$ python3 -q
>>> import numpy as np
>>> np.set_printoptions(precision=3, suppress=True, linewidth=120)
>>> def rd(a):
...     return np.round(a, 3) + 0
... 
>>> arr = np.array([[2, -1, -1, 1, 1],
...     [-2, 0, -2, 0, -2],
...     [-2, -2, -1, 1, 0],
...     [1, 2, 0, 0, 2],
...     [2, 2, 0, 1, 1],
...     [-2, -2, 1, 2, -2]])
>>> arr[4] = arr[2]
>>> arr
array([[ 2, -1, -1,  1,  1],
       [-2,  0, -2,  0, -2],
       [-2, -2, -1,  1,  0],
       [ 1,  2,  0,  0,  2],
       [-2, -2, -1,  1,  0],
       [-2, -2,  1,  2, -2]])
>>> O, evecs = np.linalg.qr(arr[:, :3])[0], np.linalg.qr(arr[:, 3:])[0]
>>> sv = np.linalg.svd(O.T @ evecs, compute_uv=False)
>>> (sv > 0.9).sum()
np.int64(0)
>>> W0 = np.array([[3, 2, 3, 1, -2],
...     [-2, 1, -2, 0, -3],
...     [-2, 2, -2, 2, 1],
...     [2, -1, -1, 3, 3],
...     [1, -1, -2, 3, 3]])
>>> rng = np.random.default_rng(951570)
>>> idx = rng.permutation(5)
>>> idx
array([4, 2, 1, 0, 3])
>>> Y = W0[idx][:, idx]
>>> Y
array([[ 3, -2, -1,  1,  3],
       [ 1, -2,  2, -2,  2],
       [-3, -2,  1, -2,  0],
       [-2,  3,  2,  3,  1],
       [ 3, -1, -1,  2,  3]])
>>> np.allclose(Y, W0)
False
>>> feats = np.load("test15.npy")
>>> feats
array([[0, 1, 3],
       [0, 0, 3],
       [0, 0, 0]])
>>> U, sv, VT = np.linalg.svd(feats)
>>> rd(sv)
array([4.303, 0.697, 0.   ])
>>> Y = U[:, :2] @ np.diag(sv[:2]) @ VT[:2]
>>> rd(np.linalg.norm(feats - Y) / np.linalg.norm(feats))
np.float64(0.0)
>>> np.linalg.matrix_rank(Y)
np.int64(2)
>>> np.argsort(-np.linalg.norm(feats, axis=0).round(6), kind="stable")[:3]
array([2, 1, 0])
>>> [round(float(x), 3) for x in np.linalg.svd(feats, compute_uv=False)[:3]]
[4.303, 0.697, 0.0]
>>> idx = rng.permutation(3)
>>> idx
array([2, 1, 0])
>>> Y = feats[idx][:, idx]
>>> np.allclose(Y, feats)
False
>>> rd(np.sort(np.abs(np.linalg.eigvals(Y))))
array([0., 0., 0.])
